In [1]: import numpy as np

In [2]: np.set_printoptions(precision=1, suppress=True, linewidth=120)

In [3]: A = np.load("m.npy")

In [4]: A
Out[4]: 
array([[0, 1, 0, 0],
       [0, 0, 0, 1],
       [0, 0, 1, 0],
       [1, 0, 0, 0]])

In [5]: A2 = np.linalg.inv(A)

In [6]: np.linalg.inv(A2)
Out[6]: 
array([[0., 1., 0., 0.],
       [0., 0., 0., 1.],
       [0., 0., 1., 0.],
       [1., 0., 0., 0.]])

In [7]: round(float(np.linalg.slogdet(A)[0]), 1)
Out[7]: 1.0

In [8]: np.allclose(A2, A.T)
Out[8]: True

In [9]: (np.abs(A2) > 1e-9).astype(int)
Out[9]: 
array([[0, 0, 0, 1],
       [1, 0, 0, 0],
       [0, 0, 1, 0],
       [0, 1, 0, 0]])

In [10]: np.allclose(A, A.T)
Out[10]: False

In [11]: np.trace(A)
Out[11]: np.int64(1)

In [12]: (A - A.T) / 2
Out[12]: 
array([[ 0. ,  0.5,  0. , -0.5],
       [-0.5,  0. ,  0. ,  0.5],
       [ 0. ,  0. ,  0. ,  0. ],
       [ 0.5, -0.5,  0. ,  0. ]])

In [13]: np.linalg.matrix_power(A, 2)
Out[13]: 
array([[0, 0, 0, 1],
       [1, 0, 0, 0],
       [0, 0, 1, 0],
       [0, 1, 0, 0]])

In [14]: x0 = np.array([1, 2, 1, 2])

In [15]: np.linalg.inv(A)
Out[15]: 
array([[0., 0., 0., 1.],
       [1., 0., 0., 0.],
       [0., 0., 1., 0.],
       [0., 1., 0., 0.]])

In [16]: 4 - np.linalg.matrix_rank(A - np.eye(4), tol=1e-8)
Out[16]: np.int64(2)

In [17]: u = np.array([-4, 4, 0, 0])

In [18]: A2 = A + np.outer(u, np.eye(4)[2])

In [19]: np.round(np.linalg.det(A2) / np.linalg.det(A), 1), round(1 + np.linalg.solve(A, u)[2], 1)
Out[19]: (np.float64(1.0), np.float64(1.0))

In [20]: np.linalg.matrix_rank(np.linalg.inv(A2) - np.linalg.inv(A), tol=1e-8)
Out[20]: np.int64(1)

In [21]: np.linalg.matrix_power(A, 2)
Out[21]: 
array([[0, 0, 0, 1],
       [1, 0, 0, 0],
       [0, 0, 1, 0],
       [0, 1, 0, 0]])

In [22]: np.linalg.matrix_power(A, 100)
Out[22]: 
array([[0, 1, 0, 0],
       [0, 0, 0, 1],
       [0, 0, 1, 0],
       [1, 0, 0, 0]])

In [23]: A @ np.ones(4)
Out[23]: array([1., 1., 1., 1.])

In [24]: pr = np.eye(4)[3]

In [25]: for _ in range(6):
    ...:     pr = pr @ A
    ...:     print(pr.round(1))
    ...: 
[1. 0. 0. 0.]
[0. 1. 0. 0.]
[0. 0. 0. 1.]
[1. 0. 0. 0.]
[0. 1. 0. 0.]
[0. 0. 0. 1.]

In [26]: W0 = np.load("block10.npy")

In [27]: W0
Out[27]: 
array([[ 1,  0,  0],
       [-3,  1,  0],
       [ 1,  1,  1]])

In [28]: np.linalg.matrix_power(W0, 4)
Out[28]: 
array([[  1,   0,   0],
       [-12,   1,   0],
       [-14,   4,   1]])

In [29]: np.allclose(W0 @ W0.T, W0.T @ W0)
Out[29]: False

In [30]: np.trace(W0)
Out[30]: np.int64(3)

In [31]: np.sort(np.abs(np.linalg.eigvals(W0)))
Out[31]: array([1., 1., 1.])

In [32]: (W0 + W0.T) / 2
Out[32]: 
array([[ 1. , -1.5,  0.5],
       [-1.5,  1. ,  0.5],
       [ 0.5,  0.5,  1. ]])

In [33]: W0 @ W0
Out[33]: 
array([[ 1,  0,  0],
       [-6,  1,  0],
       [-1,  2,  1]])

In [34]: np.prod(np.diag(W0)), round(np.linalg.det(W0), 1)
Out[34]: (np.int64(1), np.float64(1.0))

In [35]: arr = np.array([[-1, 0, 0, 0], [0, 0, -2, 0], [0, -2, 0, 0], [0, 0, 0, 2]])

In [36]: x0 = np.array([-5, -5, 1, 0])

In [37]: arr @ x0
Out[37]: array([ 5, -2, 10,  0])

In [38]: (arr @ x0).argmax()
Out[38]: np.int64(2)

In [39]: arr @ (2 * x0)
Out[39]: array([10, -4, 20,  0])

In [40]: arr @ np.eye(4)[0]
Out[40]: array([-1.,  0.,  0.,  0.])
